% ipython --no-banner

In [1]: import numpy as np

In [2]: import numpy.linalg as la

In [3]: np.set_printoptions(precision=1, suppress=True, linewidth=140, floatmode="fixed")

In [4]: mat = np.load("a.npy")

In [5]: mat
Out[5]: 
array([[3.0, 4.0, 0.0, 0.0, 0.0, 0.0, 0.0, 0.0, 0.0],
       [4.0, 2.0, 4.0, 0.0, 0.0, 0.0, 0.0, 0.0, 0.0],
       [0.0, 4.0, 0.0, 4.0, 0.0, 0.0, 0.0, 0.0, 0.0],
       [0.0, 0.0, 4.0, 3.0, 4.0, 0.0, 0.0, 0.0, 0.0],
       [0.0, 0.0, 0.0, 4.0, 5.0, 4.0, 0.0, 0.0, 0.0],
       [0.0, 0.0, 0.0, 0.0, 4.0, 2.0, 4.0, 0.0, 0.0],
       [0.0, 0.0, 0.0, 0.0, 0.0, 4.0, 4.0, 4.0, 0.0],
       [0.0, 0.0, 0.0, 0.0, 0.0, 0.0, 4.0, 0.0, 4.0],
       [0.0, 0.0, 0.0, 0.0, 0.0, 0.0, 0.0, 4.0, 5.0]])

In [6]: round(la.eigvalsh(mat).min(), 1)
Out[6]: np.float64(-5.5)

In [7]: [round(float(la.det(mat[:i, :i])), 2) + 0 for i in range(1, 10)]
Out[7]: [3.0, -10.0, -48.0, 16.0, 848.0, 1440.0, -7808.0, -23040.0, 9728.0]

In [8]: out = mat / la.norm(mat, axis=1, keepdims=True)

In [9]: gram = out @ out.T

In [10]: (np.abs(gram) > 0.9).astype(int)
Out[10]: 
array([[1, 0, 0, 0, 0, 0, 0, 0, 0],
       [0, 1, 0, 0, 0, 0, 0, 0, 0],
       [0, 0, 1, 0, 0, 0, 0, 0, 0],
       [0, 0, 0, 1, 0, 0, 0, 0, 0],
       [0, 0, 0, 0, 1, 0, 0, 0, 0],
       [0, 0, 0, 0, 0, 1, 0, 0, 0],
       [0, 0, 0, 0, 0, 0, 1, 0, 0],
       [0, 0, 0, 0, 0, 0, 0, 1, 0],
       [0, 0, 0, 0, 0, 0, 0, 0, 1]])

In [11]: la.norm(out, axis=1)
Out[11]: array([1.0, 1.0, 1.0, 1.0, 1.0, 1.0, 1.0, 1.0, 1.0])

In [12]: out = np.array([[-2, 0],
    ...:     [2, 2],
    ...:     [-2, 0],
    ...:     [-2, 2],
    ...:     [1, 1],
    ...:     [1, 0],
    ...:     [1, 0],
    ...:     [2, 2],
    ...:     [1, 1]])

In [13]: np.einsum("ij->j", mat)
Out[13]: array([ 7.0, 10.0,  8.0, 11.0, 13.0, 10.0, 12.0,  8.0,  9.0])

In [14]: np.einsum("ik,kj->ji", mat, out)
Out[14]: 
array([[  2.0, -12.0,   0.0, -10.0,   1.0,  10.0,  16.0,   8.0,  13.0],
       [  8.0,   4.0,  16.0,  10.0,  13.0,   4.0,   8.0,   4.0,  13.0]])

In [15]: np.vstack([mat, out.T]).shape
Out[15]: (11, 9)

In [16]: mat @ out
Out[16]: 
array([[  2.0,   8.0],
       [-12.0,   4.0],
       [  0.0,  16.0],
       [-10.0,  10.0],
       [  1.0,  13.0],
       [ 10.0,   4.0],
       [ 16.0,   8.0],
       [  8.0,   4.0],
       [ 13.0,  13.0]])

In [17]: la.matrix_rank(np.vstack([mat, out.T]))
Out[17]: np.int64(9)

In [18]: la.matrix_rank(mat @ out)
Out[18]: np.int64(2)
